$ python -q
>>> import numpy as np
>>> import numpy.linalg as la
>>> np.set_printoptions(precision=2, suppress=True, linewidth=140, legacy="1.25")
>>> rd = lambda a: np.round(a, 2) + 0
>>> M = np.load("x.npy")
>>> M
array([[-2.  , -0.3 , -1.01, -0.7 ,  2.2 , -0.1 , -0.2 ],
       [-1.  ,  0.6 ,  4.38, -1.1 , -1.8 ,  0.6 ,  1.3 ],
       [-0.6 ,  0.7 ,  0.54,  0.8 , -0.4 , -0.2 ,  0.2 ],
       [-0.9 ,  1.  ,  2.25,  0.1 ,  1.  ,  0.1 ,  0.9 ],
       [-1.1 ,  0.5 ,  2.32, -1.2 ,  2.3 , -1.1 ,  0.7 ],
       [ 1.4 , -0.3 , -4.42,  1.2 ,  2.9 , -0.3 , -1.5 ],
       [-0.8 , -0.8 , -4.17, -0.2 , -0.7 , -0.2 , -1.4 ],
       [ 1.4 , -2.4 ,  4.12,  0.1 , -0.4 , -0.4 ,  1.4 ],
       [ 0.4 ,  0.3 , -7.79, -0.4 , -0.1 , -1.6 , -2.5 ],
       [-0.3 ,  0.3 ,  3.78,  1.1 , -0.7 ,  0.8 ,  1.2 ],
       [ 1.2 , -1.5 , -1.13,  0.7 , -1.3 ,  0.2 , -0.4 ],
       [-0.4 ,  0.8 , -1.11, -0.8 ,  0.8 ,  1.  , -0.3 ],
       [ 0.1 ,  2.1 ,  1.39, -1.2 ,  1.9 , -0.7 ,  0.5 ],
       [ 1.7 , -1.8 ,  4.44,  0.3 , -1.3 ,  1.  ,  1.4 ],
       [-1.5 , -1.  , -0.73,  0.  , -0.5 , -0.8 , -0.3 ],
       [-0.5 ,  1.2 , -3.27, -0.1 ,  0.  , -2.3 , -1.  ],
       [-1.2 ,  1.  , -1.14, -0.6 , -1.  ,  1.2 , -0.3 ],
       [ 1.3 ,  0.1 ,  4.6 , -1.1 ,  0.7 ,  0.  ,  1.4 ],
       [-0.1 ,  2.5 , -0.4 , -1.1 , -0.2 , -0.4 , -0.1 ],
       [ 1.4 , -1.5 , -4.52,  0.  , -0.4 , -1.4 , -1.5 ],
       [ 0.  ,  1.  , -3.55,  0.1 ,  2.5 ,  0.3 , -1.  ],
       [ 0.1 ,  0.4 , -2.73, -0.1 ,  0.1 , -1.4 , -0.9 ],
       [ 1.2 , -0.7 ,  6.85, -0.1 , -0.8 ,  1.9 ,  2.2 ],
       [ 0.8 ,  1.1 ,  3.85, -0.7 ,  0.1 ,  1.5 ,  1.2 ]])
>>> C = M[[16, 14]].astype(float)
>>> for _ in range(3):
...     z = la.norm(M[:, None] - C, axis=-1).argmin(axis=1)
...     C = np.array([M[z == j].mean(axis=0) for j in range(2)])
... 
>>> z
array([0, 1, 1, 1, 1, 0, 0, 1, 0, 1, 0, 0, 1, 1, 0, 0, 0, 1, 0, 0, 0, 0, 1, 1])
>>> rd(C[1] - C[0])
array([ 0.39,  0.  ,  6.27, -0.12, -0.28,  0.76,  2.  ])
>>> np.abs(C[1] - C[0]).argmax()
2
>>> rd(C)
array([[-0.15,  0.14, -2.77, -0.15,  0.33, -0.45, -0.88],
       [ 0.24,  0.14,  3.5 , -0.27,  0.05,  0.32,  1.13]])
>>> np.bincount(z)
array([13, 11])
>>> F = np.loadtxt("case9.csv", delimiter=",")
>>> F
array([[0., 2., 2., 4., 4., 4., 2., 3., 2.],
       [2., 6., 4., 4., 3., 0., 1., 5., 3.],
       [2., 4., 4., 3., 2., 4., 3., 3., 5.],
       [4., 4., 3., 6., 1., 3., 4., 3., 2.],
       [4., 3., 2., 1., 2., 4., 6., 2., 3.],
       [4., 0., 4., 3., 4., 2., 1., 2., 5.],
       [2., 1., 3., 4., 6., 1., 4., 5., 4.],
       [3., 5., 3., 3., 2., 2., 5., 2., 6.],
       [2., 3., 5., 2., 3., 5., 4., 6., 2.]])
>>> vals, V = la.eigh(F)
>>> x0 = np.array([3, 4, -1, 5, 5, -2, 3, -5, 2])
>>> np.abs(F).sum(axis=1).max(), rd(np.abs(vals).max())
(32.0, 28.73)
>>> x0 @ F @ x0
504.0
>>> rd(x0 @ F @ x0 / (x0 @ x0)), rd(vals[0]), rd(vals[-1])
(4.27, -6.84, 28.73)
>>> (np.sign(V[:, -1].round(6)) == np.sign(V[0, -1].round(6))).astype(int)
array([1, 1, 1, 1, 1, 1, 1, 1, 1])
>>> x0 = np.array([-2, 3, 1, 0, 0, -2, 0, -2, -2])
>>> F @ np.eye(9)[3]
array([4., 4., 3., 6., 1., 3., 4., 3., 2.])
>>> (F @ x0).argmax()
1
>>> np.sign((F @ x0).round(6))
array([-1.,  1., -1., -1., -1., -1., -1., -1., -1.])
>>> F @ np.ones(9)
array([23., 28., 30., 30., 27., 25., 30., 31., 32.])
>>> (F * x0).sum(axis=1)
array([-10.,   2., -12.,  -9., -15., -22., -18.,  -8., -16.])
>>> F * x0
array([[ -0.,   6.,   2.,   0.,   0.,  -8.,   0.,  -6.,  -4.],
       [ -4.,  18.,   4.,   0.,   0.,  -0.,   0., -10.,  -6.],
       [ -4.,  12.,   4.,   0.,   0.,  -8.,   0.,  -6., -10.],
       [ -8.,  12.,   3.,   0.,   0.,  -6.,   0.,  -6.,  -4.],
       [ -8.,   9.,   2.,   0.,   0.,  -8.,   0.,  -4.,  -6.],
       [ -8.,   0.,   4.,   0.,   0.,  -4.,   0.,  -4., -10.],
       [ -4.,   3.,   3.,   0.,   0.,  -2.,   0., -10.,  -8.],
       [ -6.,  15.,   3.,   0.,   0.,  -4.,   0.,  -4., -12.],
       [ -4.,   9.,   5.,   0.,   0., -10.,   0., -12.,  -4.]])
>>> x0 = np.array([-3, 3, 1, 1, 0, -3, -1, -2, 1])
>>> rhs = F @ x0
>>> rhs
array([ -6.,  12.,  -3.,  -8., -19., -11.,  -9.,   3., -19.])
>>> rd(la.solve(F, -2 * rhs))
array([ 6., -6., -2., -2.,  0.,  6.,  2.,  4., -2.])
>>> rd(la.solve(F.T, F[0]))
array([1., 0., 0., 0., 0., 0., 0., 0., 0.])
>>> X = np.load("block7.npy")
>>> X
array([[ 0.5,  0.6,  0.2, -1.8],
       [-0.6, -0.7, -2.1,  1.7],
       [-0.7,  0.5,  1.3, -1. ],
       [ 0.2,  0.6, -0.7, -0.3],
       [ 0.5,  0.6,  0.6, -1.2],
       [-1.2,  0. ,  0.1, -0.2],
       [-0.9,  1.9,  2.7, -0.9],
       [-0.5,  0.2, -0.2,  0.4],
       [-0.1, -0.8, -0.2,  0.2],
       [ 0.1, -2.4,  0.9,  0.1],
       [ 0.6, -0.1, -0.3,  1.8],
       [-1.1, -1.3,  0.8, -1.4]])
>>> z = X[:, 0] > np.median(X[:, 0])
>>> f = X[z].mean(axis=0) - X[~z].mean(axis=0)
>>> rd(f)
array([ 1.13, -0.35, -0.35,  0.03])
>>> z.astype(int)
array([1, 0, 0, 1, 1, 0, 0, 0, 1, 1, 1, 0])
>>> rd((((X - X.mean(axis=0)) @ f > 0) == z).mean())
0.92
>>> A2 = np.c_[X[:, :1] @ np.array([[-1]]), np.array([-2, -8, -2, 1, -4, -7, 0, -4, 5, 9, -1, 9])]
>>> A2
array([[-0.5, -2. ],
       [ 0.6, -8. ],
       [ 0.7, -2. ],
       [-0.2,  1. ],
       [-0.5, -4. ],
       [ 1.2, -7. ],
       [ 0.9,  0. ],
       [ 0.5, -4. ],
       [ 0.1,  5. ],
       [-0.1,  9. ],
       [-0.6, -1. ],
       [ 1.1,  9. ]])
>>> rd(la.norm(la.qr(X)[0].T @ A2, axis=0) ** 2 / ((A2 ** 2).sum(axis=0) + 1e-12))
array([1.  , 0.64])
>>> feats = np.loadtxt("test14.csv", delimiter=",")
>>> feats
array([[3., 2., 2., 0., 0., 0., 0.],
       [2., 3., 2., 0., 0., 0., 0.],
       [2., 2., 3., 0., 0., 0., 0.],
       [0., 0., 0., 3., 2., 2., 2.],
       [0., 0., 0., 2., 3., 2., 2.],
       [0., 0., 0., 2., 2., 3., 2.],
       [0., 0., 0., 2., 2., 2., 3.]])
>>> rng = np.random.default_rng(470829)
>>> z = rng.permutation(7)
>>> A2 = feats[:, z] * rng.choice([-1, 1], 7)
>>> A2
array([[ 0.,  2.,  2.,  0., -3.,  0., -0.],
       [ 0.,  2.,  3.,  0., -2.,  0., -0.],
       [ 0.,  3.,  2.,  0., -2.,  0., -0.],
       [ 2.,  0.,  0.,  2., -0.,  3., -2.],
       [ 2.,  0.,  0.,  3., -0.,  2., -2.],
       [ 2.,  0.,  0.,  2., -0.,  2., -3.],
       [ 3.,  0.,  0.,  2., -0.,  2., -2.]])
>>> U, _, VT = la.svd(feats.T @ A2)
>>> z
array([6, 2, 1, 4, 0, 3, 5])
>>> x0 = np.array([9, -2, 3, 9, 6, -4, 8])
>>> rhs = A2 @ x0
>>> c, lr = np.zeros(7), 1 / la.norm(A2, 2) ** 2
>>> for i in range(25):
...     c -= lr * A2.T @ (A2 @ c - rhs)
...     if i % 5 == 0: print(i, round(la.norm(A2 @ c - rhs), 2))
... 
0 18.18
5 15.35
10 14.43
15 13.56
20 12.74
>>> rd(c)
array([ 3.5 , -1.76, -0.42,  3.5 ,  2.82,  0.03,  1.04])
>>> rd(la.cond(A2))
9.0
>>> vals, V = la.eigh(feats)
>>> x0 = np.array([1, 0, 3, -3, 3, -3, 3])
>>> np.abs(feats).sum(axis=1).max(), rd(np.abs(vals).max())
(9.0, 9.0)
>>> rd(x0 @ feats @ x0 / (x0 @ x0)), rd(vals[0]), rd(vals[-1])
(1.7, 1.0, 9.0)
>>> (np.sign(V[:, -1].round(6)) == np.sign(V[0, -1].round(6))).astype(int)
array([1, 1, 1, 0, 0, 0, 0])
>>> rd(V * np.abs(vals) @ V.T)
array([[3., 2., 2., 0., 0., 0., 0.],
       [2., 3., 2., 0., 0., 0., 0.],
       [2., 2., 3., 0., 0., 0., 0.],
       [0., 0., 0., 3., 2., 2., 2.],
       [0., 0., 0., 2., 3., 2., 2.],
       [0., 0., 0., 2., 2., 3., 2.],
       [0., 0., 0., 2., 2., 2., 3.]])
>>> rd(V * np.sqrt(vals) @ V.T)
array([[1.55, 0.55, 0.55, 0.  , 0.  , 0.  , 0.  ],
       [0.55, 1.55, 0.55, 0.  , 0.  , 0.  , 0.  ],
       [0.55, 0.55, 1.55, 0.  , 0.  , 0.  , 0.  ],
       [0.  , 0.  , 0.  , 1.5 , 0.5 , 0.5 , 0.5 ],
       [0.  , 0.  , 0.  , 0.5 , 1.5 , 0.5 , 0.5 ],
       [0.  , 0.  , 0.  , 0.5 , 0.5 , 1.5 , 0.5 ],
       [0.  , 0.  , 0.  , 0.5 , 0.5 , 0.5 , 1.5 ]])
>>> vals, V = la.eigh(feats)
>>> rd(np.abs(V[:, -1]))
array([0. , 0. , 0. , 0.5, 0.5, 0.5, 0.5])
>>> rd(la.svd(feats, compute_uv=False))
array([9., 7., 1., 1., 1., 1., 1.])
>>> E = np.load("layer12.npy")
>>> E
array([[2., 1., 0., 0., 0., 0., 0., 0., 0., 0.],
       [0., 2., 1., 0., 0., 0., 0., 0., 0., 0.],
       [0., 0., 2., 1., 0., 0., 0., 0., 0., 0.],
       [0., 0., 0., 2., 1., 0., 0., 0., 0., 0.],
       [0., 0., 0., 0., 2., 1., 0., 0., 0., 0.],
       [0., 0., 0., 0., 0., 2., 1., 0., 0., 0.],
       [0., 0., 0., 0., 0., 0., 2., 1., 0., 0.],
       [0., 0., 0., 0., 0., 0., 0., 2., 1., 0.],
       [0., 0., 0., 0., 0., 0., 0., 0., 2., 1.],
       [0., 0., 0., 0., 0., 0., 0., 0., 0., 2.]])
>>> x0 = np.array([1, 3, 3, 3, 0, 1, 1, 1, 2, 1])
>>> rhs = E @ x0
>>> rhs
array([5., 9., 9., 6., 1., 3., 3., 4., 5., 2.])
>>> rd(la.solve(E, rhs))
array([1., 3., 3., 3., 0., 1., 1., 1., 2., 1.])
>>> rd(la.solve(E, E[:, 9]))
array([0., 0., 0., 0., 0., 0., 0., 0., 0., 1.])
>>> rd(la.solve(E, -3 * rhs))
array([-3., -9., -9., -9.,  0., -3., -3., -3., -6., -3.])
>>> rd(la.solve(E.T, E[0]))
array([1., 0., 0., 0., 0., 0., 0., 0., 0., 0.])
